>>> import numpy as np
>>> np.set_printoptions(suppress=True, linewidth=160)
>>> tidy = lambda a: np.round(a, 3) + 0
>>> A = 0.7 ** np.abs(np.subtract.outer(np.arange(10), np.arange(10)))
>>> tidy(A)
array([[1.   , 0.7  , 0.49 , 0.343, 0.24 , 0.168, 0.118, 0.082, 0.058, 0.04 ],
       [0.7  , 1.   , 0.7  , 0.49 , 0.343, 0.24 , 0.168, 0.118, 0.082, 0.058],
       [0.49 , 0.7  , 1.   , 0.7  , 0.49 , 0.343, 0.24 , 0.168, 0.118, 0.082],
       [0.343, 0.49 , 0.7  , 1.   , 0.7  , 0.49 , 0.343, 0.24 , 0.168, 0.118],
       [0.24 , 0.343, 0.49 , 0.7  , 1.   , 0.7  , 0.49 , 0.343, 0.24 , 0.168],
       [0.168, 0.24 , 0.343, 0.49 , 0.7  , 1.   , 0.7  , 0.49 , 0.343, 0.24 ],
       [0.118, 0.168, 0.24 , 0.343, 0.49 , 0.7  , 1.   , 0.7  , 0.49 , 0.343],
       [0.082, 0.118, 0.168, 0.24 , 0.343, 0.49 , 0.7  , 1.   , 0.7  , 0.49 ],
       [0.058, 0.082, 0.118, 0.168, 0.24 , 0.343, 0.49 , 0.7  , 1.   , 0.7  ],
       [0.04 , 0.058, 0.082, 0.118, 0.168, 0.24 , 0.343, 0.49 , 0.7  , 1.   ]])
>>> tidy((A + A.T) / 2)
array([[1.   , 0.7  , 0.49 , 0.343, 0.24 , 0.168, 0.118, 0.082, 0.058, 0.04 ],
       [0.7  , 1.   , 0.7  , 0.49 , 0.343, 0.24 , 0.168, 0.118, 0.082, 0.058],
       [0.49 , 0.7  , 1.   , 0.7  , 0.49 , 0.343, 0.24 , 0.168, 0.118, 0.082],
       [0.343, 0.49 , 0.7  , 1.   , 0.7  , 0.49 , 0.343, 0.24 , 0.168, 0.118],
       [0.24 , 0.343, 0.49 , 0.7  , 1.   , 0.7  , 0.49 , 0.343, 0.24 , 0.168],
       [0.168, 0.24 , 0.343, 0.49 , 0.7  , 1.   , 0.7  , 0.49 , 0.343, 0.24 ],
       [0.118, 0.168, 0.24 , 0.343, 0.49 , 0.7  , 1.   , 0.7  , 0.49 , 0.343],
       [0.082, 0.118, 0.168, 0.24 , 0.343, 0.49 , 0.7  , 1.   , 0.7  , 0.49 ],
       [0.058, 0.082, 0.118, 0.168, 0.24 , 0.343, 0.49 , 0.7  , 1.   , 0.7  ],
       [0.04 , 0.058, 0.082, 0.118, 0.168, 0.24 , 0.343, 0.49 , 0.7  , 1.   ]])
>>> tidy(np.linalg.det(A))
np.float64(0.002)
>>> tidy(np.abs(np.linalg.eigvals(A)).max())
np.float64(4.249)
>>> assert A == A.T
Traceback (most recent call last):
  File "<python-input-8>", line 1, in <module>
    assert A == A.T
           ^^^^^^^^
ValueError: The truth value of an array with more than one element is ambiguous. Use a.any() or a.all()
>>> arr = np.load("a.npy")
>>> arr
array([[ 2.062, -2.659,  2.782, -0.521],
       [-0.72 , -1.389, -0.67 ,  2.403],
       [ 2.991,  2.231,  1.547,  2.426],
       [ 1.868,  1.532, -1.133,  4.63 ],
       [ 7.208, -2.975, -0.959, -3.851],
       [-1.277,  0.471, -3.859,  3.565]])
>>> rng = np.random.default_rng(356)
>>> B = arr + rng.integers(-2, 3, (6, 1)) @ rng.integers(-2, 3, (1, 4))
>>> tidy(B)
array([[ 4.062, -0.659, -1.218, -0.521],
       [ 0.28 , -0.389, -2.67 ,  2.403],
       [ 4.991,  4.231, -2.453,  2.426],
       [ 2.868,  2.532, -3.133,  4.63 ],
       [ 6.208, -3.975,  1.041, -3.851],
       [-2.277, -0.529, -1.859,  3.565]])
>>> np.abs(B - arr).sum(axis=1)
array([8., 4., 8., 4., 4., 4.])
>>> tidy(B - arr)
array([[ 2.,  2., -4.,  0.],
       [ 1.,  1., -2.,  0.],
       [ 2.,  2., -4.,  0.],
       [ 1.,  1., -2.,  0.],
       [-1., -1.,  2.,  0.],
       [-1., -1.,  2.,  0.]])
>>> np.linalg.matrix_rank(B - arr, tol=1e-8)
np.int64(1)
>>> w, evecs = np.linalg.eigh(A)
>>> tidy(np.linalg.svd(A, compute_uv=False))
array([4.249, 2.245, 1.175, 0.69 , 0.456, 0.332, 0.261, 0.219, 0.194, 0.181])
>>> (w > 1e-8).sum(), (w < -1e-8).sum()
(np.int64(10), np.int64(0))
>>> np.unique(w.round(6) + 0, return_counts=True)[1]
array([1, 1, 1, 1, 1, 1, 1, 1, 1, 1])
>>> tidy(np.linalg.eigvalsh(A @ A))
array([ 0.033,  0.038,  0.048,  0.068,  0.11 ,  0.208,  0.476,  1.38 ,  5.041, 18.05 ])
>>> tidy(evecs.T @ evecs)
array([[1., 0., 0., 0., 0., 0., 0., 0., 0., 0.],
       [0., 1., 0., 0., 0., 0., 0., 0., 0., 0.],
       [0., 0., 1., 0., 0., 0., 0., 0., 0., 0.],
       [0., 0., 0., 1., 0., 0., 0., 0., 0., 0.],
       [0., 0., 0., 0., 1., 0., 0., 0., 0., 0.],
       [0., 0., 0., 0., 0., 1., 0., 0., 0., 0.],
       [0., 0., 0., 0., 0., 0., 1., 0., 0., 0.],
       [0., 0., 0., 0., 0., 0., 0., 1., 0., 0.],
       [0., 0., 0., 0., 0., 0., 0., 0., 1., 0.],
       [0., 0., 0., 0., 0., 0., 0., 0., 0., 1.]])
>>> np.abs(evecs[:, -1]).round(6).argmax()
np.int64(4)
